% ipython --no-banner

In [1]: import numpy as np

In [2]: np.set_printoptions(precision=3, suppress=True, linewidth=120, floatmode="fixed")

In [3]: def rd(a):
   ...:     return np.round(a, 3) + 0
   ...: 

In [4]: K = np.loadtxt("x.csv", delimiter=",")

In [5]: K
Out[5]: 
array([[-3.000,  0.000,  0.000,  0.000,  0.000,  0.000,  0.000,  0.000],
       [ 0.000, -7.000,  0.000,  0.000,  0.000,  0.000,  0.000,  0.000],
       [ 0.000,  0.000,  1.000,  0.000,  0.000,  0.000,  0.000,  0.000],
       [ 0.000,  0.000,  0.000, -7.000,  0.000,  0.000,  0.000,  0.000],
       [ 0.000,  0.000,  0.000,  0.000, -1.000,  0.000,  0.000,  0.000],
       [ 0.000,  0.000,  0.000,  0.000,  0.000, -4.000,  0.000,  0.000],
       [ 0.000,  0.000,  0.000,  0.000,  0.000,  0.000,  4.000,  0.000],
       [ 0.000,  0.000,  0.000,  0.000,  0.000,  0.000,  0.000, -2.000]])

In [6]: w, evecs = np.linalg.eigh(K)

In [7]: evecs.T @ evecs
Out[7]: 
array([[1.000, 0.000, 0.000, 0.000, 0.000, 0.000, 0.000, 0.000],
       [0.000, 1.000, 0.000, 0.000, 0.000, 0.000, 0.000, 0.000],
       [0.000, 0.000, 1.000, 0.000, 0.000, 0.000, 0.000, 0.000],
       [0.000, 0.000, 0.000, 1.000, 0.000, 0.000, 0.000, 0.000],
       [0.000, 0.000, 0.000, 0.000, 1.000, 0.000, 0.000, 0.000],
       [0.000, 0.000, 0.000, 0.000, 0.000, 1.000, 0.000, 0.000],
       [0.000, 0.000, 0.000, 0.000, 0.000, 0.000, 1.000, 0.000],
       [0.000, 0.000, 0.000, 0.000, 0.000, 0.000, 0.000, 1.000]])

In [8]: evecs @ np.diag(w) @ evecs.T
Out[8]: 
array([[-3.000,  0.000,  0.000,  0.000,  0.000,  0.000,  0.000,  0.000],
       [ 0.000, -7.000,  0.000,  0.000,  0.000,  0.000,  0.000,  0.000],
       [ 0.000,  0.000,  1.000,  0.000,  0.000,  0.000,  0.000,  0.000],
       [ 0.000,  0.000,  0.000, -7.000,  0.000,  0.000,  0.000,  0.000],
       [ 0.000,  0.000,  0.000,  0.000, -1.000,  0.000,  0.000,  0.000],
       [ 0.000,  0.000,  0.000,  0.000,  0.000, -4.000,  0.000,  0.000],
       [ 0.000,  0.000,  0.000,  0.000,  0.000,  0.000,  4.000,  0.000],
       [ 0.000,  0.000,  0.000,  0.000,  0.000,  0.000,  0.000, -2.000]])

In [9]: w
Out[9]: array([-7.000, -7.000, -4.000, -3.000, -2.000, -1.000,  1.000,  4.000])

In [10]: np.unique(w.round(6) + 0, return_counts=True)[1]
Out[10]: array([2, 1, 1, 1, 1, 1, 1])

In [11]: np.abs(evecs[:, -1])
Out[11]: array([0.000, 0.000, 0.000, 0.000, 0.000, 0.000, 1.000, 0.000])

In [12]: (w > 1e-8).sum(), (w < -1e-8).sum()
Out[12]: (np.int64(2), np.int64(6))

In [13]: rd(np.linalg.eigvalsh(K + 3 * np.eye(8)))
Out[13]: array([-4.000, -4.000, -1.000,  0.000,  1.000,  2.000,  4.000,  7.000])

In [14]: w.sum(), np.trace(K)
Out[14]: (np.float64(-19.0), np.float64(-19.0))

In [15]: arr = np.load("arr.npy")

In [16]: arr
Out[16]: 
array([[-1.000,  0.200, -0.100,  0.800,  1.500, -0.800,  1.200, -0.400, -1.000],
       [ 1.000,  0.200,  0.700, -1.000, -3.000, -1.500,  1.200,  1.600,  0.600],
       [-0.100, -1.300, -0.200, -1.900, -4.500, -1.500,  0.000, -2.500,  0.900],
       [-0.400, -0.500,  0.300, -0.400,  2.500, -1.500, -0.700,  1.100,  0.100],
       [ 0.600, -1.500, -0.800,  0.200,  9.500, -1.100,  0.200, -0.800,  0.700]])

In [17]: # column 4 is much longer than the rest

In [18]: def softmax(z):
    ...:     e = np.exp(z - z.max(axis=-1, keepdims=True))
    ...:     return e / e.sum(axis=-1, keepdims=True)
    ...: 

In [19]: rd(softmax(10 * arr[0]))
Out[19]: array([0.000, 0.000, 0.000, 0.001, 0.952, 0.000, 0.047, 0.000, 0.000])

In [20]: rd(softmax(arr[0]))
Out[20]: array([0.026, 0.087, 0.065, 0.159, 0.320, 0.032, 0.237, 0.048, 0.026])

In [21]: scores = arr @ arr.T / np.sqrt(9)

In [22]: softmax(scores).round(6).argmax(axis=1)
Out[22]: array([4, 1, 2, 4, 4])

In [23]: rd(softmax(scores)[0] @ arr)
Out[23]: array([ 0.444, -1.333, -0.713,  0.232,  8.644, -1.086,  0.262, -0.719,  0.546])

In [24]: u = np.array([2, 2])

In [25]: rd(np.cross(arr[1, :3], arr[2, :3]))
Out[25]: array([ 0.870,  0.130, -1.280])

In [26]: np.polyval(u, arr[1])
Out[26]: array([ 4.000,  2.400,  3.400,  0.000, -4.000, -1.000,  4.400,  5.200,  3.200])

In [27]: rd(arr.mean(axis=0))
Out[27]: array([ 0.020, -0.580, -0.020, -0.460,  1.200, -1.280,  0.380, -0.200,  0.260])

In [28]: arr.shape
Out[28]: (5, 9)

In [29]: rd(arr - arr[0])
Out[29]: 
array([[ 0.000,  0.000,  0.000,  0.000,  0.000,  0.000,  0.000,  0.000,  0.000],
       [ 2.000,  0.000,  0.800, -1.800, -4.500, -0.700,  0.000,  2.000,  1.600],
       [ 0.900, -1.500, -0.100, -2.700, -6.000, -0.700, -1.200, -2.100,  1.900],
       [ 0.600, -0.700,  0.400, -1.200,  1.000, -0.700, -1.900,  1.500,  1.100],
       [ 1.600, -1.700, -0.700, -0.600,  8.000, -0.300, -1.000, -0.400,  1.700]])

In [30]: np.abs(arr).max()
Out[30]: np.float64(9.5)

In [31]: rd(arr.sum(axis=1))
Out[31]: array([  0.400,  -0.200, -11.100,   0.500,   7.000])

In [32]: np.count_nonzero(arr)
Out[32]: np.int64(44)

In [33]: rd(arr.sum(axis=0))
Out[33]: array([ 0.100, -2.900, -0.100, -2.300,  6.000, -6.400,  1.900, -1.000,  1.300])

In [34]: rd(np.diff(arr, axis=0))
Out[34]: 
array([[ 2.000,  0.000,  0.800, -1.800, -4.500, -0.700,  0.000,  2.000,  1.600],
       [-1.100, -1.500, -0.900, -0.900, -1.500,  0.000, -1.200, -4.100,  0.300],
       [-0.300,  0.800,  0.500,  1.500,  7.000,  0.000, -0.700,  3.600, -0.800],
       [ 1.000, -1.000, -1.100,  0.600,  7.000,  0.400,  0.900, -1.900,  0.600]])

In [35]: U, sv, vt = np.linalg.svd(arr, full_matrices=False)

In [36]: rd(np.abs(vt[0]))
Out[36]: array([0.004, 0.077, 0.064, 0.106, 0.989, 0.032, 0.013, 0.006, 0.004])

In [37]: np.allclose(U * sv @ vt, arr)
Out[37]: True

In [38]: rd(np.sqrt((sv ** 2).sum())), rd(np.linalg.norm(arr))
Out[38]: (np.float64(12.924), np.float64(12.924))

In [39]: out = np.array([[2, 2, 3],
    ...:     [2, 1, 1],
    ...:     [1, 2, 3],
    ...:     [2, 2, 1],
    ...:     [1, 2, 0],
    ...:     [0, 3, 0],
    ...:     [1, 2, 3],
    ...:     [3, 1, 0],
    ...:     [0, 0, 3]])

In [40]: rd(np.einsum("ik,kj->ji", arr, out))
Out[40]: 
array([[  1.400,   4.100, -18.800,   2.800,   5.100],
       [  2.200,  -4.900, -21.700,  -1.300,  13.800],
       [ -1.700,   9.700,  -1.400,  -3.000,   0.800]])

In [41]: np.vstack([arr, out.T]).shape
Out[41]: (8, 9)

In [42]: rd(np.einsum("ij->j", arr))
Out[42]: array([ 0.100, -2.900, -0.100, -2.300,  6.000, -6.400,  1.900, -1.000,  1.300])

In [43]: rd(np.einsum("ik,kj->ij", arr, out))
Out[43]: 
array([[  1.400,   2.200,  -1.700],
       [  4.100,  -4.900,   9.700],
       [-18.800, -21.700,  -1.400],
       [  2.800,  -1.300,  -3.000],
       [  5.100,  13.800,   0.800]])

In [44]: rd(np.einsum("ij,ij->i", arr, arr))
Out[44]: array([ 7.180, 18.140, 34.910, 10.870, 95.920])

In [45]: J = np.loadtxt("test13.csv", delimiter=",")

In [46]: J
Out[46]: 
array([[-0.800, -0.700,  0.600, -0.800,  0.500],
       [ 0.800,  1.100, -2.400, -0.100, -0.200],
       [-1.200, -0.400,  0.300, -0.400, -0.500],
       [ 0.500,  0.200, -0.100, -0.100,  0.400],
       [-0.200,  0.700, -1.100,  0.300, -0.800],
       [ 0.300, -0.100,  0.300, -0.900, -0.500],
       [ 0.000, -0.200, -0.300,  0.100, -0.100],
       [-2.200, -1.000,  0.400, -1.000,  0.200],
       [-2.600,  2.000, -1.000, -0.700, -1.200],
       [ 1.100, -0.100, -0.600,  0.100, -0.100],
       [ 0.400, -0.600,  1.800,  0.100,  2.300],
       [-0.700,  0.900, -1.700, -2.100,  0.800],
       [-2.000,  1.400,  0.100,  0.600, -0.700],
       [ 0.600, -0.800, -1.600,  0.200, -1.700],
       [-0.100,  1.600, -1.400, -0.100,  0.500],
       [-0.800,  1.100,  0.200, -0.600,  0.900],
       [ 0.400, -0.700,  0.000, -2.100, -0.200],
       [ 0.200, -0.200,  0.200,  0.500, -0.600],
       [ 0.400, -0.200, -1.100, -1.000,  2.100],
       [-1.500,  1.000, -0.600,  1.400,  0.600],
       [ 0.700, -0.100, -0.500, -0.100,  0.200],
       [-2.800, -1.300,  0.800, -0.800, -0.500],
       [ 0.300, -1.700,  0.400, -1.700,  0.600],
       [ 1.000, -0.600, -0.800,  0.700,  1.600],
       [ 0.600, -0.100, -1.600,  0.300, -0.100],
       [ 1.400, -0.900, -0.600,  0.400,  1.000],
       [ 0.100, -0.400,  0.200,  0.900,  1.400],
       [ 0.200,  1.200, -0.200, -0.700,  0.300],
       [-0.200,  0.500,  1.900,  0.400,  0.100],
       [-0.100, -1.300,  0.300,  0.100, -1.600],
       [ 1.200, -3.300,  0.000,  1.800,  0.900],
       [ 0.000,  0.200, -0.200,  3.400,  0.800],
       [-1.900,  1.500,  0.800,  0.400, -1.100],
       [-1.600,  0.900, -1.100,  0.200, -0.200],
       [-1.100,  0.600, -0.500,  1.000, -0.500],
       [ 0.900,  0.400, -0.900, -0.700,  1.000]])

In [47]: labels = J[:, 2] > np.median(J[:, 2])

In [48]: u = J[labels].mean(axis=0) - J[~labels].mean(axis=0)

In [49]: rd(u)
Out[49]: array([-0.501, -0.812,  1.440, -0.349, -0.116])

In [50]: rd((((J - J.mean(axis=0)) @ u > 0) == labels).mean())
Out[50]: np.float64(0.944)

In [51]: labels.astype(int)
Out[51]: array([1, 0, 1, 1, 0, 1, 0, 1, 0, 0, 1, 0, 1, 0, 0, 1, 1, 1, 0, 0, 0, 1, 1, 0, 0, 0, 1, 0, 1, 1, 1, 0, 1, 0, 0, 0])

In [52]: Ac = (J - J.mean(axis=0)) / J.std(axis=0)

In [53]: rd(Ac.std(axis=0))
Out[53]: array([1.000, 1.000, 1.000, 1.000, 1.000])

In [54]: c = np.linalg.lstsq(np.delete(Ac, 2, axis=1), Ac[:, 2])[0]

In [55]: rd(c)
Out[55]: array([-0.464, -0.436,  0.064,  0.188])

In [56]: out = np.c_[J[:, :4] @ np.array([[1, -1, 0, -2], [-3, 1, 1, 1], [-3, 1, 0, 3], [2, 1, -2, -3]]), np.array([0, 0, 1, -3, 2, 0, 1, -1, 2, 2, -2, 2, -1, -1, 0, 3, 1, 0, -2, 0, 2, 2, 0, 2, 3, 1, 0, -2, -1, -2, -3, -2, 3, 0, -3, -3])]

In [57]: rd(out)
Out[57]: 
array([[ -2.100,  -0.100,   0.900,   5.100,   0.000],
       [  4.500,  -2.200,   1.300,  -7.400,   0.000],
       [ -1.700,   0.700,   0.400,   4.100,   1.000],
       [  0.000,  -0.500,   0.400,  -0.800,  -3.000],
       [  1.600,   0.100,   0.100,  -3.100,   2.000],
       [ -2.100,  -1.000,   1.700,   2.900,   0.000],
       [  1.700,  -0.400,  -0.400,  -1.400,   1.000],
       [ -2.400,   0.600,   1.000,   7.600,  -1.000],
       [ -7.000,   2.900,   3.400,   6.300,   2.000],
       [  3.400,  -1.700,  -0.300,  -4.400,   2.000],
       [ -3.000,   0.900,  -0.800,   3.700,  -2.000],
       [ -2.500,  -2.200,   5.100,   3.500,   2.000],
       [ -5.300,   4.100,   0.200,   3.900,  -1.000],
       [  8.200,  -2.800,  -1.200,  -7.400,  -1.000],
       [ -0.900,   0.200,   1.800,  -2.100,   0.000],
       [ -5.900,   1.500,   2.300,   5.100,   3.000],
       [ -1.700,  -3.200,   3.500,   4.800,   1.000],
       [  1.200,   0.300,  -1.200,  -1.500,   0.000],
       [  2.300,  -2.700,   1.800,  -1.300,  -2.000],
       [  0.100,   3.300,  -1.800,  -2.000,   0.000],
       [  2.300,  -1.400,   0.100,  -2.700,   2.000],
       [ -2.900,   1.500,   0.300,   9.100,   2.000],
       [  0.800,  -3.300,   1.700,   4.000,   0.000],
       [  6.600,  -1.700,  -2.000,  -7.100,   2.000],
       [  6.300,  -2.000,  -0.700,  -7.000,   3.000],
       [  6.700,  -2.500,  -1.700,  -6.700,   1.000],
       [  2.500,   0.600,  -2.200,  -2.700,   0.000],
       [ -4.200,   0.100,   2.600,   2.300,  -2.000],
       [ -6.600,   3.000,  -0.300,   5.400,  -1.000],
       [  3.100,  -0.800,  -1.500,  -0.500,  -2.000],
       [ 14.700,  -2.700,  -6.900, -11.100,  -3.000],
       [  6.800,   3.400,  -6.600, -10.600,  -2.000],
       [ -8.000,   4.600,   0.700,   6.500,   3.000],
       [ -0.600,   1.600,   0.500,   0.200,   0.000],
       [  0.600,   2.200,  -1.400,  -1.700,  -3.000],
       [  1.000,  -2.100,   1.800,  -2.000,  -3.000]])

In [58]: rd(np.linalg.lstsq(J, out[:, 0])[0])
Out[58]: array([ 1.000, -3.000, -3.000,  2.000,  0.000])

In [59]: rd(np.linalg.norm(out - J @ np.linalg.lstsq(J, out)[0], axis=0))
Out[59]: array([ 0.000,  0.000,  0.000,  0.000, 10.049])

In [60]: rd(np.linalg.norm(np.linalg.qr(J)[0].T @ out, axis=0) ** 2 / ((out ** 2).sum(axis=0) + 1e-12))
Out[60]: array([1.000, 1.000, 1.000, 1.000, 0.151])

In [61]: T = np.stack([arr, 3 * arr, arr[::-1]])

In [62]: np.linalg.matrix_rank(T.reshape(3, -1))
Out[62]: np.int64(2)

In [63]: rd(np.linalg.norm(T, axis=(1, 2)))
Out[63]: array([12.924, 38.771, 12.924])

In [64]: (T @ arr.T).shape
Out[64]: (3, 5, 5)

In [65]: rd(T.sum(axis=0))
Out[65]: 
array([[ -3.400,  -0.700,  -1.200,   3.400,  15.500,  -4.300,   5.000,  -2.400,  -3.300],
       [  3.600,   0.300,   3.100,  -4.400,  -9.500,  -7.500,   4.100,   7.500,   2.500],
       [ -0.500,  -6.500,  -1.000,  -9.500, -22.500,  -7.500,   0.000, -12.500,   4.500],
       [ -0.600,  -1.800,   1.900,  -2.600,   7.000,  -7.500,  -1.600,   6.000,   1.000],
       [  1.400,  -5.800,  -3.300,   1.600,  39.500,  -5.200,   2.000,  -3.600,   1.800]])

In [66]: T.shape
Out[66]: (3, 5, 9)

In [67]: data = np.load("out8.npy")

In [68]: data
Out[68]: 
array([[-2.900,  1.000, -1.000, -2.000, -1.000, -2.000, -2.000],
       [ 2.000,  3.100,  2.000,  2.000,  1.000, -2.000,  0.000],
       [-1.000,  0.000,  3.100, -3.000,  1.000,  3.000, -2.000],
       [ 0.000,  2.000, -3.000, -1.900, -1.000, -3.000, -1.000],
       [-2.000, -2.000, -2.000,  0.000, -2.900,  2.000,  2.000],
       [-3.000,  3.000,  0.000, -3.000,  1.000, -0.900,  1.000],
       [-3.000,  1.000, -1.000, -2.000, -1.000, -2.000, -1.900]])

In [69]: rng = np.random.default_rng(4050)

In [70]: labels = rng.permutation(7)

In [71]: labels
Out[71]: array([2, 6, 4, 5, 3, 1, 0])

In [72]: out = data[labels][:, labels]

In [73]: rd(np.linalg.det(out)), rd(np.linalg.det(data[labels]))
Out[73]: (np.float64(-62.108), np.float64(-62.108))

In [74]: np.trace(out)
Out[74]: np.float64(-4.3)
